$ ipython --no-banner

In [1]: import numpy as np

In [2]: np.set_printoptions(precision=3, suppress=True, linewidth=100, legacy="1.25")

In [3]: tidy = lambda a: np.round(a, 3) + 0

In [4]: W0 = np.array([[1, 0, 0, 0], [-4, 1, 0, 0], [-5, 0, 1, 0], [3, -3, 3, 1]])

In [5]: f = np.array([1, 2, 1])

In [6]: np.cross(W0[3, :3], W0[1, :3])
Out[6]: array([ -3, -12,  -9])

In [7]: np.correlate(W0[3], W0[1], "full")
Out[7]: array([  0,   0,   3, -15,  15, -11,  -4])

In [8]: np.array([np.convolve(row, f, "same") for row in W0])
Out[8]: 
array([[  2,   1,   0,   0],
       [ -7,  -2,   1,   0],
       [-10,  -4,   2,   1],
       [  3,   0,   4,   5]])

In [9]: np.polyval(f, W0[3])
Out[9]: array([16,  4, 16,  4])

In [10]: assert W0 == W0.T
ValueError: The truth value of an array with more than one element is ambiguous. Use a.any() or a.all()


In [11]: tidy(np.linalg.det(W0))
Out[11]: 1.0

In [12]: (W0 - W0.T) / 2
Out[12]: 
array([[ 0. ,  2. ,  2.5, -1.5],
       [-2. ,  0. ,  0. ,  1.5],
       [-2.5,  0. ,  0. , -1.5],
       [ 1.5, -1.5,  1.5,  0. ]])

In [13]: np.linalg.matrix_power(W0, 2)
Out[13]: 
array([[  1,   0,   0,   0],
       [ -8,   1,   0,   0],
       [-10,   0,   1,   0],
       [  3,  -6,   6,   1]])

In [14]: tidy(np.abs(np.linalg.eigvals(W0)).max())
Out[14]: 1.0

In [15]: np.allclose(W0, W0.T)
Out[15]: False

In [16]: K = np.load("case15.npy")

In [17]: K
Out[17]: 
array([[ 0.12, -0.24,  0.24,  0.24],
       [-0.42,  0.84, -0.84, -0.84],
       [ 0.12, -0.24,  0.24,  0.24],
       [ 0.72, -1.44,  1.44,  1.44],
       [ 0.15, -0.3 ,  0.3 ,  0.3 ]])

In [18]: np.linalg.cond(K) > 100
Out[18]: True

In [19]: tidy(np.linalg.norm(K, 2) / np.linalg.norm(K))
Out[19]: 1.0

In [20]: vals, V = np.linalg.eig(W0)

In [21]: tidy(np.sort(np.linalg.eigvals(W0 @ W0)))
Out[21]: array([1., 1., 1., 1.])

In [22]: tidy(np.sort(np.linalg.eigvals(np.linalg.inv(W0))))
Out[22]: array([1., 1., 1., 1.])

In [23]: vals
Out[23]: array([1., 1., 1., 1.])

In [24]: np.prod(vals)
Out[24]: 1.0

In [25]: rk = np.linalg.matrix_rank(K)

In [26]: rk
Out[26]: 1

In [27]: N = np.linalg.svd(K)[2][rk:].T

In [28]: tidy(K @ N)
Out[28]: 
array([[0., 0., 0.],
       [0., 0., 0.],
       [0., 0., 0.],
       [0., 0., 0.],
       [0., 0., 0.]])

In [29]: [int(np.linalg.matrix_rank(np.delete(K, i, axis=0))) for i in range(5)]
Out[29]: [1, 1, 1, 1, 1]

In [30]: N.shape
Out[30]: (4, 3)

In [31]: [int(np.linalg.matrix_rank(K[:i])) for i in range(1, len(K) + 1)]
Out[31]: [1, 1, 1, 1, 1]

In [32]: tidy(N @ N.T)
Out[32]: 
array([[ 0.923,  0.154, -0.154, -0.154],
       [ 0.154,  0.692,  0.308,  0.308],
       [-0.154,  0.308,  0.692, -0.308],
       [-0.154,  0.308, -0.308,  0.692]])

In [33]: E = np.load("mat.npy")

In [34]: E
Out[34]: 
array([[-4,  5,  1,  2],
       [-5,  0,  0,  1],
       [-3, 20,  4, -4]])

In [35]: # row 2 dominates

In [36]: B = E / np.sqrt((E ** 2).mean(axis=1, keepdims=True))

In [37]: np.linalg.matrix_rank(E - E.mean(axis=1, keepdims=True))
Out[37]: 3

In [38]: np.linalg.matrix_rank(B) == np.linalg.matrix_rank(E)
Out[38]: True
